$ python3 -q
>>> import numpy as np
>>> np.set_printoptions(precision=3, suppress=True, linewidth=120)
>>> def rnd(a):
...     return np.round(a, 3) + 0
... 
>>> J = np.loadtxt("w.csv", delimiter=",")
>>> print(J)
[[-0.254 -0.254  0.08   0.235]
 [ 0.572  0.572 -0.197 -0.537]
 [-0.478 -0.478  0.159  0.446]
 [ 0.721  0.721 -0.273 -0.686]
 [ 0.892  0.892 -0.414 -0.867]
 [-0.371 -0.371  0.119  0.345]
 [ 0.371  0.371 -0.119 -0.345]
 [-0.824 -0.824  0.345  0.793]
 [ 0.572  0.572 -0.197 -0.537]
 [-0.371 -0.371  0.119  0.345]
 [-0.96  -0.96   0.537  0.947]
 [ 0.824  0.824 -0.345 -0.793]
 [ 0.254  0.254 -0.08  -0.235]
 [ 0.     0.     0.     0.   ]
 [-0.934 -0.934  0.478  0.915]
 [ 0.572  0.572 -0.197 -0.537]
 [ 0.915  0.915 -0.446 -0.894]
 [-0.778 -0.778  0.31   0.744]
 [ 0.824  0.824 -0.345 -0.793]
 [-0.892 -0.892  0.414  0.867]
 [ 0.934  0.934 -0.478 -0.915]
 [ 0.478  0.478 -0.159 -0.446]
 [-0.721 -0.721  0.273  0.686]
 [ 0.653  0.653 -0.235 -0.617]
 [-0.862 -0.862  0.38   0.834]
 [-0.478 -0.478  0.159  0.446]
 [ 0.862  0.862 -0.38  -0.834]]
>>> # rows 1 and 8 are equal
>>> D = np.linalg.norm(J[:, None] - J[None], axis=-1)
>>> print(D.mean(axis=1).argmax())
10
>>> print(np.linalg.matrix_rank(D ** 2))
5
>>> print(np.unravel_index(D.round(6).argmax(), D.shape))
(np.int64(10), np.int64(20))
>>> print(D[1].round(6).argsort(kind="stable")[:4])
[ 1  8 15 23]
>>> left, s, Vt = np.linalg.svd(J)
>>> evecs = Vt[:(s > 1e-8).sum()]
>>> rng = np.random.default_rng(4)
>>> vec = J[24] + 2 * J[2] + rng.integers(2) * np.eye(4)[1]
>>> print(rnd(vec))
[-1.818 -0.818  0.698  1.726]
>>> print(np.allclose(evecs.T @ evecs @ vec, vec))
False
>>> print(rnd(evecs.T @ evecs))
[[0.5 0.5 0.  0. ]
 [0.5 0.5 0.  0. ]
 [0.  0.  1.  0. ]
 [0.  0.  0.  1. ]]
